% python3 -q
>>> import numpy as np
>>> from numpy import linalg as LA
>>> np.set_printoptions(precision=4, suppress=True, linewidth=100, floatmode="fixed")
>>> X = np.array([[2, 2, 1],
...     [1, 2, 1],
...     [1, 2, 1],
...     [0, 3, -1],
...     [-1, 4, 0],
...     [-1, 4, 2],
...     [-3, 6, 1],
...     [-1, 4, -1],
...     [-3, 4, -2],
...     [-1, 6, 0],
...     [1, 8, -2],
...     [-1, 9, -3],
...     [-3, 11, -3],
...     [-1, 12, -5],
...     [-1, 10, -7],
...     [-1, 8, -8],
...     [-3, 6, -10],
...     [-3, 6, -8]])
>>> dist = LA.norm(X[:, None] - X[None], axis=-1)
>>> (dist + 1e9 * np.eye(18)).round(6).argmin(axis=1)
array([ 1,  2,  1,  7,  7,  4,  9,  4,  7,  4, 11, 10, 11, 14, 15, 14, 17, 16])
>>> LA.matrix_rank(dist ** 2)
np.int64(5)
>>> dist[0]
array([ 0.0000,  1.0000,  1.0000,  3.0000,  3.7417,  3.7417,  6.4031,  4.1231,  6.1644,  5.0990,
        6.7823,  8.6023, 11.0454, 12.0416, 11.7047, 11.2250, 12.7279, 11.0454])
>>> dist.mean(axis=1).argmax()
np.int64(16)
>>> cov = np.cov(X, rowvar=False)
>>> np.corrcoef(X.T)
array([[ 1.0000, -0.3941,  0.4676],
       [-0.3941,  1.0000, -0.5682],
       [ 0.4676, -0.5682,  1.0000]])
>>> cov.shape
(3, 3)
>>> np.polyfit(X[:, 2], X[:, 0], 1)
array([ 0.1996, -0.5121])
>>> np.round(np.corrcoef(X[:, 2], X[:, 0])[0, 1], 4)
np.float64(0.4676)
>>> np.median(X, axis=0)
array([-1.0000,  6.0000, -1.5000])
>>> Ac = X - X.mean(axis=0)
>>> evecs = LA.svd(Ac)[2][:1]
>>> out = Ac - Ac @ evecs.T @ evecs
>>> out.std(axis=0)
array([1.2811, 1.7243, 1.3011])
>>> np.cov(Ac @ evecs.T, rowvar=False)
array(19.1681)
>>> np.diag(evecs.T @ evecs)
array([0.0382, 0.3481, 0.6137])
>>> np.round(LA.norm(out) / LA.norm(Ac), 4)
np.float64(0.5083)
>>> data = np.loadtxt("m.csv", delimiter=",")
>>> data
array([[-8.1806, -4.7306, -3.2711],
       [-9.3123,  2.0015, -3.0455],
       [ 7.0233, -3.1203,  6.3982],
       [-6.0646, -7.1611, -3.4555],
       [-1.7779,  8.6658,  4.6630],
       [-3.0064, -9.2943,  2.1394],
       [-3.0104,  0.8294,  9.5000],
       [-4.8701,  3.8655, -7.8320],
       [-2.1981,  4.9880,  8.3838],
       [-6.4287,  5.6252, -5.1990],
       [-6.5551, -7.3128, -1.8851],
       [-4.2911, -8.9921, -0.8533],
       [-3.7715, -6.1202,  6.9512],
       [-6.2319, -1.5734, -7.6608],
       [ 8.4745,  0.3224, -5.2989],
       [ 8.8805, -2.3979,  3.9226],
       [-6.1409, -7.6399, -1.9802],
       [ 8.5094,  3.0759,  4.2577]])
>>> q, R = LA.qr(data)
>>> R
array([[ 26.5731,   6.0060,   7.7782],
       [  0.0000, -23.0849,   0.5967],
       [  0.0000,   0.0000, -21.5413]])
>>> np.round(abs(R[0, 0]), 4), np.round(LA.norm(data[:, 0]), 4)
(np.float64(26.5731), np.float64(26.5731))
>>> np.abs(np.diag(R))
array([26.5731, 23.0849, 21.5413])
>>> np.round(q.T @ q, 4) + 0
array([[1.0000, 0.0000, 0.0000],
       [0.0000, 1.0000, 0.0000],
       [0.0000, 0.0000, 1.0000]])
>>> np.allclose(R.T @ R, data.T @ data)
True
>>> q @ R
array([[-8.1806, -4.7306, -3.2711],
       [-9.3123,  2.0015, -3.0455],
       [ 7.0233, -3.1203,  6.3982],
       [-6.0646, -7.1611, -3.4555],
       [-1.7779,  8.6658,  4.6630],
       [-3.0064, -9.2943,  2.1394],
       [-3.0104,  0.8294,  9.5000],
       [-4.8701,  3.8655, -7.8320],
       [-2.1981,  4.9880,  8.3838],
       [-6.4287,  5.6252, -5.1990],
       [-6.5551, -7.3128, -1.8851],
       [-4.2911, -8.9921, -0.8533],
       [-3.7715, -6.1202,  6.9512],
       [-6.2319, -1.5734, -7.6608],
       [ 8.4745,  0.3224, -5.2989],
       [ 8.8805, -2.3979,  3.9226],
       [-6.1409, -7.6399, -1.9802],
       [ 8.5094,  3.0759,  4.2577]])
>>> q.shape, R.shape
((18, 3), (3, 3))
>>> W2 = data[[11, 1]].astype(float)
>>> for _ in range(3):
...     lab = LA.norm(data[:, None] - W2, axis=-1).argmin(axis=1)
...     W2 = np.array([data[lab == j].mean(axis=0) for j in range(2)])
... 
>>> lab
array([0, 1, 0, 0, 1, 0, 1, 1, 1, 1, 0, 0, 0, 1, 0, 0, 0, 0])
>>> W2
array([[-0.4657, -4.8519,  0.6295],
       [-4.8328,  3.4860, -0.1701]])
>>> x0 = np.array([3, 3, -3])
>>> rhs = data @ x0
>>> np.round(LA.pinv(data) @ data, 4) + 0
array([[1.0000, 0.0000, 0.0000],
       [0.0000, 1.0000, 0.0000],
       [0.0000, 0.0000, 1.0000]])
>>> rng = np.random.default_rng(141)
>>> rhs = rhs + 0.02 * rng.normal(size=18)
>>> rhs
array([-28.9433, -12.7604,  -7.4860, -29.3213,   6.6637, -43.3339, -35.0395,  20.5033, -16.7922,
        13.1771, -35.9367, -37.2887, -50.5040,  -0.4637,  42.3093,   7.6788, -35.4099,  21.9439])
>>> beta, *_ = LA.lstsq(data, rhs)
>>> [round(float(LA.norm(LA.solve(data.T @ data + lam * np.eye(3), data.T @ rhs))), 2) for lam in (0, 1, 10, 100)]
[5.2, 5.19, 5.09, 4.34]
